$ python -q
>>> import numpy as np
>>> from numpy import linalg as LA
>>> np.set_printoptions(precision=2, suppress=True, linewidth=120)
>>> def tidy(a):
...     return np.round(a, 2) + 0
... 
>>> A = np.load("run3.npy")
>>> print(A)
[[-2.  0. -3. -3. -3.  0.]
 [ 0. -2.  0.  0.  0. -3.]
 [-3.  0. -2. -3. -3.  0.]
 [-3.  0. -3. -2. -3.  0.]
 [-3.  0. -3. -3. -2.  0.]
 [ 0. -3.  0.  0.  0. -2.]]
>>> x0 = np.array([0, 1, 2, 0, 3, 0])
>>> a = np.maximum(A @ x0, 0)
>>> print(A.T @ a)
[0. 0. 0. 0. 0. 0.]
>>> print(A @ A)
[[31.  0. 30. 30. 30.  0.]
 [ 0. 13.  0.  0.  0. 12.]
 [30.  0. 31. 30. 30.  0.]
 [30.  0. 30. 31. 30.  0.]
 [30.  0. 30. 30. 31.  0.]
 [ 0. 12.  0.  0.  0. 13.]]
>>> print((A != 0).astype(int))
[[1 0 1 1 1 0]
 [0 1 0 0 0 1]
 [1 0 1 1 1 0]
 [1 0 1 1 1 0]
 [1 0 1 1 1 0]
 [0 1 0 0 0 1]]
>>> print(tidy(np.sort(LA.eigvals(A).real)))
[-11.  -5.   1.   1.   1.   1.]
>>> print((LA.matrix_power((A != 0) + (A.T != 0) + np.eye(6), 6) > 0).astype(int))
[[1 0 1 1 1 0]
 [0 1 0 0 0 1]
 [1 0 1 1 1 0]
 [1 0 1 1 1 0]
 [1 0 1 1 1 0]
 [0 1 0 0 0 1]]
>>> feats = np.array([[0.3, 0.0, -0.7, -0.2, -1.2, -1.6, 0.8],
...     [0.7, -0.7, -1.7, -1.8, -1.4, 0.4, -0.8],
...     [-0.7, 0.8, 0.3, 1.4, -0.9, 1.7, 0.5],
...     [-0.5, -1.1, 1.8, 0.2, -0.3, 0.6, -0.9],
...     [-0.4, 0.0, -1.7, 0.1, 0.8, -0.3, -0.3]])
>>> def softmax(z):
...     e = np.exp(z - z.max(axis=-1, keepdims=True))
...     return e / e.sum(axis=-1, keepdims=True)
... 
>>> print(tidy(softmax(feats).sum(axis=1)))
[1. 1. 1. 1. 1.]
>>> print(tidy(softmax(feats[1] + -3)))
[0.4  0.1  0.04 0.03 0.05 0.3  0.09]
>>> scores = feats @ feats.T / np.sqrt(7)
>>> print(tidy(softmax(scores)[1] @ feats))
[ 0.61 -0.63 -1.59 -1.6  -1.29  0.29 -0.69]
>>> rng = np.random.default_rng(93)
>>> B = feats + rng.integers(-2, 3, (5, 4)) @ rng.integers(-2, 3, (4, 7))
>>> print(tidy(B))
[[ -2.7   0.    9.3   1.8   5.8  -5.6  -6.2]
 [  3.7  -0.7  -5.7  -5.8  -2.4   4.4   2.2]
 [ -1.7  -0.2   6.3   3.4   5.1  -5.3 -10.5]
 [  5.5  -1.1  -0.2  -9.8   3.7   8.6   1.1]
 [  2.6  -5.    0.3  -1.9   2.8  -3.3  -7.3]]
>>> print(tidy(B - feats))
[[ -3.   0.  10.   2.   7.  -4.  -7.]
 [  3.   0.  -4.  -4.  -1.   4.   3.]
 [ -1.  -1.   6.   2.   6.  -7. -11.]
 [  6.   0.  -2. -10.   4.   8.   2.]
 [  3.  -5.   2.  -2.   2.  -3.  -7.]]
>>> print(np.abs(B - feats).sum(axis=1))
[33. 19. 34. 32. 24.]
>>> print(LA.matrix_rank(B - feats, tol=1e-8))
4
>>> B = np.array([[3, 9, 2],
...     [0, 6, 3],
...     [6, 2, 4],
...     [5, -1, -4],
...     [-8, -6, -1],
...     [4, -1, -1],
...     [-8, -2, 8]])
>>> print(tidy(feats @ B))
[[ -7.5   8.7   7.8]
 [  2.1  10.1  -5.7]
 [ 16.7   0.4  -0.2]
 [ 22.3  -4.7  -5.4]
 [-16.1 -11.  -10.9]]
>>> B @ feats
Traceback (most recent call last):
  File "<python-input-27>", line 1, in <module>
    B @ feats
    ~~^~~~~~~
ValueError: matmul: Input operand 1 has a mismatch in its core dimension 0, with gufunc signature (n?,k),(k,m?)->(n?,m?) (size 5 is different from 3)
>>> K = np.loadtxt("arr.csv", delimiter=",")
>>> print(tidy(K))
[[  4.63  14.7   -4.58   1.43  -5.55  -2.95  -0.49]
 [  3.36  -1.12   1.21   2.57   0.86   2.18  -4.36]
 [ 11.28   1.63  -9.02 -15.72   2.82 -14.69   8.81]
 [ -1.71  12.65  -1.81   1.58 -10.95   8.5    0.15]
 [  2.54  -5.69   1.41  -6.18   1.61  -0.66   1.98]
 [  9.87  22.47  -2.11  19.11   0.71 -11.09 -13.44]
 [  0.06  -1.87   0.04  -7.02  -3.55   4.38   3.71]
 [  1.83  -2.5    3.8    7.86   1.03   6.52  -8.5 ]
 [ -1.65  -3.04   1.81  -4.6   -4.16   8.03   1.92]
 [ -4.5   -9.89   3.23 -15.32  -4.32   7.57   9.82]
 [ -0.44 -17.59   3.39 -16.17   2.56   3.02   8.02]
 [ -3.63 -16.58   3.96 -18.37  -1.06   6.68  10.65]
 [  0.84  -7.91   3.51  -1.32   1.25   5.49  -2.11]
 [  7.41  -0.27   0.02   6.94   4.48  -1.74  -8.58]
 [ -1.61   3.1   -3.43 -11.19  -9.53   7.85   8.04]
 [  1.68   2.23  -3.09  -5.64  -5.26   5.04   2.78]
 [  2.99   8.4   -3.09   0.64  -5.18   2.51  -1.03]
 [ -3.88  -9.07   2.81  -9.21  -4.68  12.12   4.66]
 [  2.62   6.94  -1.62  -2.44  -3.68  -1.52   1.58]
 [  0.45   8.82  -5.22  -1.27 -10.51  11.3    0.51]]
>>> print(tidy(LA.norm(feats, "nuc")))
11.84
>>> print(tidy(LA.norm(feats[4], 1)), tidy(LA.norm(feats[4], np.inf)))
3.6 1.7
>>> print(tidy(LA.norm(feats, axis=0)))
[1.22 1.53 3.1  2.3  2.22 2.46 1.56]
